In [1]: import numpy as np

In [2]: np.set_printoptions(precision=3, suppress=True, linewidth=100)

In [3]: def rd(a):
   ...:     return np.round(a, 3) + 0
   ...: 

In [4]: X = np.loadtxt("test12.csv", delimiter=",")

In [5]: X
Out[5]: 
array([[ 1.467,  1.025, -0.59 ,  0.422,  0.585, -0.329,  0.615, -0.855, -0.779, -0.191],
       [ 1.329,  2.852, -2.332,  0.46 ,  1.223, -0.302, -0.218, -2.695, -1.708, -1.188],
       [ 0.597,  0.967,  1.596,  1.689,  0.354,  0.427,  1.487,  0.87 , -2.092,  0.859],
       [ 0.388,  0.74 ,  0.233,  1.206,  0.482,  0.231,  0.666, -0.183, -1.801,  0.555],
       [-1.647, -2.348,  0.543, -1.198, -0.985,  0.189, -1.057,  1.2  ,  2.254,  0.27 ],
       [ 1.015, -1.048,  0.669,  0.798, -0.365,  0.092,  0.48 ,  1.133,  1.254,  0.342],
       [-2.746, -2.532,  1.035, -1.224, -1.388,  0.402, -1.203,  1.963,  2.164,  0.317],
       [-0.223, -0.359,  0.582,  0.75 , -0.094,  0.427,  0.009,  0.581, -0.183,  0.425],
       [-1.745, -1.203,  0.227, -1.23 , -0.327,  0.128, -0.955,  0.428,  0.975,  0.109],
       [-1.495, -1.517,  0.375, -2.037, -0.597, -0.327, -0.834,  0.321,  1.719, -0.031]])

In [6]: f = np.array([0, -2])

In [7]: np.polyval(f, X[2])
Out[7]: array([-2., -2., -2., -2., -2., -2., -2., -2., -2., -2.])

In [8]: J = np.load("dump.npy")

In [9]: J
Out[9]: 
array([[-2.751,  0.008, -0.187,  0.236, -0.223,  0.944,  1.777, -0.406],
       [ 0.892,  0.125, -0.67 ,  0.573,  1.041, -0.119,  1.468,  1.066],
       [ 2.186,  0.248,  0.276,  0.232, -0.407, -0.008, -1.331,  0.214],
       [-2.142,  0.02 , -0.38 , -0.429,  0.039,  5.049, -0.799, -0.162],
       [ 0.604, -0.321,  0.061,  0.242, -0.057,  0.515, -3.917,  0.714],
       [ 2.308, -0.195, -0.058, -0.027,  0.644, -2.724, -3.755,  0.156],
       [-0.892, -0.335, -0.28 ,  0.409, -0.215,  3.471, -0.563, -1.105],
       [-2.953, -0.06 , -0.162,  0.034,  0.383, -1.477,  1.458,  0.355],
       [ 0.604,  0.021, -1.217,  0.221,  0.599, -1.02 , -2.003,  0.513],
       [-1.046, -0.115, -0.476,  0.929,  0.427, -0.274,  5.752, -2.04 ],
       [ 0.879, -0.082, -0.138,  0.206,  0.458,  3.958, -1.213, -1.186],
       [-0.329,  0.294, -0.248,  0.497,  0.361,  0.192, -0.536,  0.019],
       [-0.039, -0.078, -0.511,  0.077,  0.706, -0.421, -5.951,  0.023],
       [-1.772,  0.355,  0.185,  0.125, -0.318, -2.892,  1.273, -0.529],
       [-0.102, -0.243,  0.536, -0.128,  0.515, -1.501, -2.705, -1.084],
       [-0.712, -0.182,  0.042, -0.261, -0.253, -0.765,  2.482, -0.918]])

In [10]: out = np.c_[J[:, :4] @ np.array([[3, 0, 2, 0], [2, 3, 2, 3], [2, 3, 0, 0], [2, 1, 0, 3]]), np.array([1, 2, 1, 1, 2, 1, 2, 2, 0, 2, 1, 0, 2, 2, 2, 1])]

In [11]: rd(out)
Out[11]: 
array([[-8.139, -0.301, -5.486,  0.732,  1.   ],
       [ 2.732, -1.062,  2.034,  2.094,  2.   ],
       [ 8.07 ,  1.804,  4.868,  1.44 ,  1.   ],
       [-8.004, -1.509, -4.244, -1.227,  1.   ],
       [ 1.776, -0.538,  0.566, -0.237,  2.   ],
       [ 6.364, -0.786,  4.226, -0.666,  1.   ],
       [-3.088, -1.436, -2.454,  0.222,  2.   ],
       [-9.235, -0.632, -6.026, -0.078,  2.   ],
       [-0.138, -3.367,  1.25 ,  0.726,  0.   ],
       [-2.462, -0.844, -2.322,  2.442,  2.   ],
       [ 2.609, -0.454,  1.594,  0.372,  1.   ],
       [ 0.099,  0.635, -0.07 ,  2.373,  0.   ],
       [-1.141, -1.69 , -0.234, -0.003,  2.   ],
       [-3.986,  1.745, -2.834,  1.44 ,  2.   ],
       [ 0.024,  0.751, -0.69 , -1.113,  2.   ],
       [-2.938, -0.681, -1.788, -1.329,  1.   ]])

In [12]: rd(np.linalg.norm(np.linalg.qr(J)[0].T @ out, axis=0) ** 2 / ((out ** 2).sum(axis=0) + 1e-12))
Out[12]: array([1.   , 1.   , 1.   , 1.   , 0.642])
